$ python -q
>>> import numpy as np
>>> np.set_printoptions(precision=2, suppress=True, linewidth=200)
>>> m1 = np.loadtxt("sample4.csv", delimiter=",")
>>> print(m1)
[[0. 0. 0.]
 [5. 2. 6.]
 [1. 0. 2.]
 [0. 0. 0.]
 [3. 1. 4.]
 [1. 0. 2.]
 [5. 2. 6.]
 [1. 0. 2.]
 [0. 0. 0.]
 [0. 0. 0.]
 [5. 2. 6.]
 [0. 0. 0.]
 [0. 0. 0.]
 [0. 0. 0.]
 [1. 0. 2.]
 [5. 2. 6.]
 [0. 0. 0.]
 [0. 0. 0.]
 [0. 0. 0.]
 [1. 0. 2.]
 [1. 0. 2.]
 [0. 0. 0.]
 [5. 2. 6.]
 [1. 0. 2.]
 [0. 0. 0.]
 [5. 2. 6.]]
>>> lab = m1[:, 0] > np.median(m1[:, 0])
>>> u = m1[lab].mean(axis=0) - m1[~lab].mean(axis=0)
>>> print(np.argsort(-np.abs(u).round(6), kind="stable"))
[2 0 1]
>>> print(((m1 - m1.mean(axis=0)) @ u > 0).astype(int))
[0 1 0 0 1 0 1 0 0 0 1 0 0 0 0 1 0 0 0 0 0 0 1 0 0 1]
>>> print(lab.astype(int))
[0 1 0 0 1 0 1 0 0 0 1 0 0 0 0 1 0 0 0 0 0 0 1 0 0 1]
>>> A = np.array([[0, -4, 0], [4, 0, 4], [0, -4, 0]])
>>> rng = np.random.default_rng(93)
>>> lab = rng.permutation(3)
>>> print(lab)
[1 0 2]
>>> other = A[lab][:, lab]
>>> print(np.trace(other))
0
>>> print(np.allclose(other, A))
False
>>> print(other)
[[ 0  4  4]
 [-4  0  0]
 [-4  0  0]]
>>> E = np.loadtxt("a.csv", delimiter=",")
>>> print(E)
[[5. 5. 1. 5. 4.]
 [1. 3. 5. 5. 0.]
 [5. 1. 5. 5. 0.]
 [4. 1. 2. 3. 3.]
 [1. 1. 2. 0. 2.]]
>>> other = np.linalg.inv(E)
>>> print(round(np.linalg.cond(E), 2))
18.01
>>> print(np.round(E @ other, 2) + 0)
[[1. 0. 0. 0. 0.]
 [0. 1. 0. 0. 0.]
 [0. 0. 1. 0. 0.]
 [0. 0. 0. 1. 0.]
 [0. 0. 0. 0. 1.]]
>>> print(np.round(np.linalg.inv(other), 2) + 0)
[[5. 5. 1. 5. 4.]
 [1. 3. 5. 5. 0.]
 [5. 1. 5. 5. 0.]
 [4. 1. 2. 3. 3.]
 [1. 1. 2. 0. 2.]]
>>> print(np.allclose(other, E.T))
False
>>> print(round(float(np.linalg.det(E) * np.linalg.det(other)), 2))
1.0
>>> print(np.linalg.det(E) * other)
[[  80. -168.  184. -160.   80.]
 [ 160.  -40.   72. -320.  160.]
 [ -54.   32.   46.  -40.  168.]
 [ -58.  144. -126.  264. -280.]
 [ -66.   72. -174.  280.    8.]]
>>> print(round(np.linalg.slogdet(E)[0], 2))
1.0
>>> other = np.array([[-1, -1, 0], [2, 0, -1], [1, 1, -2], [2, 1, 0], [-2, -2, 1]])
>>> print(other.T @ E.T)
[[  8.  20.  12.   0.  -1.]
 [ -7.   9.   5.  -5.  -3.]
 [ -3. -13. -11.  -2.  -3.]]
>>> other @ E
Traceback (most recent call last):
  File "<python-input-29>", line 1, in <module>
    other @ E
    ~~~~~~^~~
ValueError: matmul: Input operand 1 has a mismatch in its core dimension 0, with gufunc signature (n?,k),(k,m?)->(n?,m?) (size 5 is different from 3)
>>> print(np.einsum("ij,ij->i", E, E))
[92. 60. 76. 39. 10.]
>>> dist = np.linalg.norm(m1[:, None] - m1[None], axis=-1)
>>> print(np.flatnonzero(dist[14] < dist.mean() / 2))
[ 2  5  7 14 19 20 23]
>>> print(np.linalg.norm(m1, axis=1))
[0.   8.06 2.24 0.   5.1  2.24 8.06 2.24 0.   0.   8.06 0.   0.   0.   2.24 8.06 0.   0.   0.   2.24 2.24 0.   8.06 2.24 0.   8.06]
>>> print(np.unravel_index(dist.round(6).argmax(), dist.shape))
(np.int64(0), np.int64(1))
>>> print(dist.shape)
(26, 26)
>>> print(np.linalg.matrix_rank(dist ** 2))
4
>>> print((dist + 1e9 * np.eye(26)).round(6).argmin(axis=1))
[3 6 5 0 1 2 1 2 0 0 1 0 0 0 2 1 0 0 0 2 2 0 1 2 0 1]
>>> print(dist.mean(axis=1).argmax())
1
>>> print(np.linalg.norm(m1 - m1.mean(axis=0), axis=1))
[2.63 5.44 0.74 2.63 2.47 0.74 5.44 0.74 2.63 2.63 5.44 2.63 2.63 2.63 0.74 5.44 2.63 2.63 2.63 0.74 0.74 2.63 5.44 0.74 2.63 5.44]
>>> print(dist[14])
[2.24 6.   0.   2.24 3.   0.   6.   0.   2.24 2.24 6.   2.24 2.24 2.24 0.   6.   2.24 2.24 2.24 0.   0.   2.24 6.   0.   2.24 6.  ]
>>> W0 = np.triu(rng.random((3, 3)) < 0.8, 1).astype(int)
>>> W0 = W0 + W0.T
>>> print(W0)
[[0 1 1]
 [1 0 0]
 [1 0 0]]
>>> C2 = W0.T @ W0
>>> print(np.diag(C2))
[2 1 1]
>>> print(np.round(np.linalg.svd(W0, compute_uv=False) ** 2, 2) + 0)
[2. 2. 0.]
>>> try:
...     np.linalg.cholesky(W0)
... except np.linalg.LinAlgError as e:
...     print("failed:", e)
... 
failed: Matrix is not positive definite
>>> print(np.all(np.linalg.eigvalsh(W0) > 0))
False
>>> print(round(float(np.linalg.eigvals(W0).sum().real), 2))
0.0
>>> rk = np.linalg.matrix_rank(W0)
>>> print(rk)
2
>>> null = np.linalg.svd(W0)[2][rk:].T
>>> print([int(np.linalg.matrix_rank(np.delete(W0, i, axis=0))) for i in range(3)])
[1, 2, 2]
>>> print(np.linalg.matrix_rank(W0.T @ W0), np.linalg.matrix_rank(W0 @ W0.T))
2 2
>>> print(null[:, 0] / null[np.abs(null[:, 0]).round(6).argmax(), 0])
[-0.  1. -1.]
>>> print(np.allclose(W0 @ null, 0))
True
